$ ipython --no-banner

In [1]: import numpy as np

In [2]: from numpy import linalg as LA

In [3]: np.set_printoptions(precision=2, suppress=True, linewidth=160)

In [4]: E = np.load("test4.npy")

In [5]: print(E)
[[3 0 4 4]
 [3 2 0 0]
 [2 5 0 3]
 [3 3 4 3]]

In [6]: print(E.shape)
(4, 4)

In [7]: print(E - E[0])
[[ 0  0  0  0]
 [ 0  2 -4 -4]
 [-1  5 -4 -1]
 [ 0  3  0 -1]]

In [8]: print(np.unravel_index(np.abs(E).argmax(), E.shape))
(np.int64(2), np.int64(1))

In [9]: rng = np.random.default_rng(53)

In [10]: idx = rng.permutation(4)

In [11]: print(idx)
[0 2 1 3]

In [12]: other = E[idx][:, idx]

In [13]: print(other)
[[3 4 0 4]
 [2 0 5 3]
 [3 0 2 0]
 [3 4 3 3]]

In [14]: print(np.allclose(other, E))
False

In [15]: print(np.sort(np.abs(LA.eigvals(other))))
[2.   2.78 2.78 9.87]

In [16]: feats = np.load("arr.npy")

In [17]: print(feats)
[[-1.05 -0.97 -1.14]
 [ 2.18  1.83  1.78]
 [-1.9  -1.82 -2.04]
 [ 1.99  1.97  1.84]
 [-1.98 -1.89 -2.03]]

In [18]: print(round(LA.norm(feats, 1), 2), round(LA.norm(feats, np.inf), 2))
9.1 5.9

In [19]: print(round(float(feats[2] @ feats[1]), 2))
-11.1

In [20]: print(LA.norm(feats, axis=1).argmax())
4

In [21]: print(np.round(LA.norm(feats, "nuc"), 2))
7.42

In [22]: print(np.round(LA.norm(feats[2], 1), 2), round(LA.norm(feats[2], np.inf), 2))
5.76 2.04

In [23]: f, g = feats[3], feats[1]

In [24]: print(round(float(f @ g), 2))
11.22

In [25]: p = (f @ g) / (f @ f) * f

In [26]: print(p)
[1.99 1.97 1.84]

In [27]: print(np.round(LA.norm(f + g) ** 2 + LA.norm(f - g) ** 2, 2))
44.99

In [28]: print(np.outer(f, g))
[[4.34 3.64 3.54]
 [4.29 3.61 3.51]
 [4.01 3.37 3.28]]

In [29]: idx = rng.permutation(3)

In [30]: other = feats[:, idx] * rng.choice([-1, 1], 3)

In [31]: print(other)
[[ 0.97 -1.05 -1.14]
 [-1.83  2.18  1.78]
 [ 1.82 -1.9  -2.04]
 [-1.97  1.99  1.84]
 [ 1.89 -1.98 -2.03]]

In [32]: left, _, Vh = LA.svd(feats.T @ other)

In [33]: print(np.round(LA.lstsq(feats, other)[0], 2) + 0)
[[ 0.  1.  0.]
 [-1.  0.  0.]
 [ 0.  0.  1.]]

In [34]: print(np.argsort(-LA.norm(other, axis=0).round(6), kind="stable")[:3])
[1 2 0]

In [35]: print(LA.matrix_rank(other, rtol=0.1))
1

In [36]: m1 = np.load("sample19.npy")

In [37]: print(m1)
[[-48.    6.  -14. ]
 [  1.   -0.3  -0.2]
 [  1.   -2.    0.6]
 [  1.3   1.7  -0.9]
 [ -0.1   0.5  -0.7]
 [  0.8  -1.4   0.4]
 [ -0.5   0.    0.8]
 [ -2.1  -1.8  -1.1]
 [ -1.9  -1.6   0.4]
 [ -0.4   0.4  -1.4]
 [  0.6  -0.8  -0.4]
 [ -0.8   2.1   0.4]
 [  0.4   0.2  -0.3]
 [  0.9  -0.3  -0.9]
 [ -0.4  -0.1  -0.1]
 [ -1.2   1.5   1.6]
 [  0.2  -1.3  -0.3]
 [  0.1   1.2  -0.9]
 [  0.1  -1.2  -0.2]
 [  0.1   1.9  -0.1]
 [ -0.3   0.1   2.2]]

In [38]: dist = LA.norm(m1[:, None] - m1[None], axis=-1)

In [39]: print(dist[:5, :5])
[[ 0.   51.29 51.75 51.19 50.02]
 [51.29  0.    1.88  2.14  1.45]
 [51.75  1.88  0.    4.    3.02]
 [51.19  2.14  4.    0.    1.85]
 [50.02  1.45  3.02  1.85  0.  ]]

In [40]: print(np.flatnonzero(dist[9] < dist.mean() / 2))
[ 1  3  4  5  6  7  8  9 10 11 12 13 14 15 16 17 18 19]

In [41]: print((dist + 1e9 * np.eye(21)).round(6).argmin(axis=1))
[ 7 10  5 17 12  2 14  8  7  4 16 19  4  1 12 11 18  4 16 11  6]
